$ ipython --no-banner

In [1]: import numpy as np

In [2]: import numpy.linalg as la

In [3]: np.set_printoptions(suppress=True, linewidth=140)

In [4]: m1 = np.tril(np.array([[2, 2, 2], [0, 0, 0], [0, 2, 2]]), -1) + np.eye(3, dtype=int)

In [5]: m1
Out[5]: 
array([[1, 0, 0],
       [0, 1, 0],
       [0, 2, 1]])

In [6]: (la.matrix_power((m1 != 0) + (m1.T != 0) + np.eye(3), 3) > 0).astype(int)
Out[6]: 
array([[1, 0, 0],
       [0, 1, 1],
       [0, 1, 1]])

In [7]: m1 @ m1
Out[7]: 
array([[1, 0, 0],
       [0, 1, 0],
       [0, 4, 1]])

In [8]: q, V = la.qr(m1[:, :1])[0], la.qr(m1[:, 1:])[0]

In [9]: s = la.svd(q.T @ V, compute_uv=False)

In [10]: (s > 0.9).sum()
Out[10]: np.int64(0)

In [11]: E = np.array([[-0.8, 1.5, -1.6],
    ...:     [0.3, -1.6, 0.3],
    ...:     [-0.3, -1.6, 0.1],
    ...:     [1.1, 1.3, -0.1],
    ...:     [-1.1, 1.0, -0.5],
    ...:     [1.1, 0.4, 0.4],
    ...:     [0.2, -1.6, -0.3],
    ...:     [-0.7, -0.4, -0.5],
    ...:     [-0.4, 1.0, 0.3],
    ...:     [2.4, -1.1, -0.3],
    ...:     [-1.5, 0.1, 0.6],
    ...:     [0.4, -2.2, 0.3],
    ...:     [-0.6, 0.4, -0.7],
    ...:     [-1.3, -2.6, -0.4],
    ...:     [1.5, 0.4, -0.8],
    ...:     [1.3, 0.7, 0.7]])

In [12]: E[9] *= 3

In [13]: E.round(4)
Out[13]: 
array([[-0.8,  1.5, -1.6],
       [ 0.3, -1.6,  0.3],
       [-0.3, -1.6,  0.1],
       [ 1.1,  1.3, -0.1],
       [-1.1,  1. , -0.5],
       [ 1.1,  0.4,  0.4],
       [ 0.2, -1.6, -0.3],
       [-0.7, -0.4, -0.5],
       [-0.4,  1. ,  0.3],
       [ 7.2, -3.3, -0.9],
       [-1.5,  0.1,  0.6],
       [ 0.4, -2.2,  0.3],
       [-0.6,  0.4, -0.7],
       [-1.3, -2.6, -0.4],
       [ 1.5,  0.4, -0.8],
       [ 1.3,  0.7,  0.7]])

In [14]: Ac = (E - E.mean(axis=0)) / E.std(axis=0)

In [15]: np.argwhere(np.abs(Ac) > 2)
Out[15]: 
array([[0, 2],
       [9, 0]])

In [16]: coef = la.lstsq(np.delete(Ac, 2, axis=1), Ac[:, 2])[0]

In [17]: np.abs(coef).argmax()
Out[17]: np.int64(0)

In [18]: round(float(1 - np.var(Ac[:, 2] - np.delete(Ac, 2, axis=1) @ coef)), 4)
Out[18]: 0.0344

In [19]: x = np.array([3, 2, 1])

In [20]: rhs = E @ x

In [21]: np.round(la.pinv(E) @ E, 4) + 0
Out[21]: 
array([[1., 0., 0.],
       [0., 1., 0.],
       [0., 0., 1.]])

In [22]: np.round(la.solve(E.T @ E, E.T @ rhs), 4)
Out[22]: array([3., 2., 1.])

In [23]: rhs.round(4)
Out[23]: array([-1. , -2. , -4. ,  5.8, -1.8,  4.5, -2.9, -3.4,  1.1, 14.1, -3.7, -2.9, -1.7, -9.5,  4.5,  6. ])

In [24]: la.solve(E, rhs)
LinAlgError: Last 2 dimensions of the array must be square


In [25]: rng = np.random.default_rng(19485)

In [26]: rhs = rhs + 0.1 * rng.normal(size=16)

In [27]: rhs.round(4)
Out[27]: 
array([-0.9731, -2.1221, -4.1379,  5.7058, -1.8422,  4.271 , -2.8265, -3.4384,  0.9793, 14.1263, -3.6258, -2.9766, -1.6791, -9.4741,
        4.637 ,  5.9387])

In [28]: coef, *_ = la.lstsq(E, rhs)

In [29]: np.round(E.T @ (rhs - E @ coef), 4) + 0
Out[29]: array([0., 0., 0.])

In [30]: C2 = np.cov(E, rowvar=False)

In [31]: np.argsort(-E.std(axis=0).round(6), kind="stable")
Out[31]: array([0, 1, 2])

In [32]: proj = E @ la.solve(E.T @ E, E.T)

In [33]: np.round(proj @ E[:, 0], 4)
Out[33]: array([-0.8,  0.3, -0.3,  1.1, -1.1,  1.1,  0.2, -0.7, -0.4,  7.2, -1.5,  0.4, -0.6, -1.3,  1.5,  1.3])

In [34]: np.round(la.eigvalsh(proj), 4) + 0
Out[34]: array([0., 0., 0., 0., 0., 0., 0., 0., 0., 0., 0., 0., 0., 1., 1., 1.])

In [35]: np.allclose(proj @ proj, proj)
Out[35]: True

In [36]: np.trace(proj)
Out[36]: np.float64(3.0)

In [37]: cent = E[[6, 15]].astype(float)

In [38]: for _ in range(4):
    ...:     z = la.norm(E[:, None] - cent, axis=-1).argmin(axis=1)
    ...:     cent = np.array([E[z == j].mean(axis=0) for j in range(2)])
    ...: 

In [39]: z
Out[39]: array([1, 0, 0, 1, 1, 1, 0, 1, 1, 0, 1, 0, 1, 0, 1, 1])

In [40]: cent.round(4)
Out[40]: 
array([[ 1.0833, -2.15  , -0.15  ],
       [-0.01  ,  0.64  , -0.22  ]])

In [41]: X = np.array([[4, -12], [2, -6], [0, 0], [5, -15]])

In [42]: rank = la.matrix_rank(X)

In [43]: rank
Out[43]: np.int64(1)

In [44]: N = la.svd(X)[2][rank:].T

In [45]: [int(la.matrix_rank(X[:i])) for i in range(1, len(X) + 1)]
Out[45]: [1, 1, 1, 1]

In [46]: np.round(N[:, 0] / N[np.abs(N[:, 0]).round(6).argmax(), 0], 4)
Out[46]: array([1.    , 0.3333])

In [47]: u = np.array([2, 0])

In [48]: np.array([np.convolve(row, u, "same") for row in X])
Out[48]: 
array([[  8, -24],
       [  4, -12],
       [  0,   0],
       [ 10, -30]])

In [49]: np.convolve(X[2], u)
Out[49]: array([0, 0, 0])

In [50]: U, s, vt = la.svd(X)

In [51]: V = vt[:(s > 1e-8).sum()]

In [52]: x = X[1] + 5 * X[2] + rng.integers(2) * np.eye(2)[0]

In [53]: x
Out[53]: array([ 3., -6.])

In [54]: np.round(V.T @ V, 4)
Out[54]: 
array([[ 0.1, -0.3],
       [-0.3,  0.9]])

In [55]: np.allclose(V.T @ V @ x, x)
Out[55]: False

In [56]: np.round(la.norm(x - V.T @ V @ x), 4)
Out[56]: np.float64(0.9487)
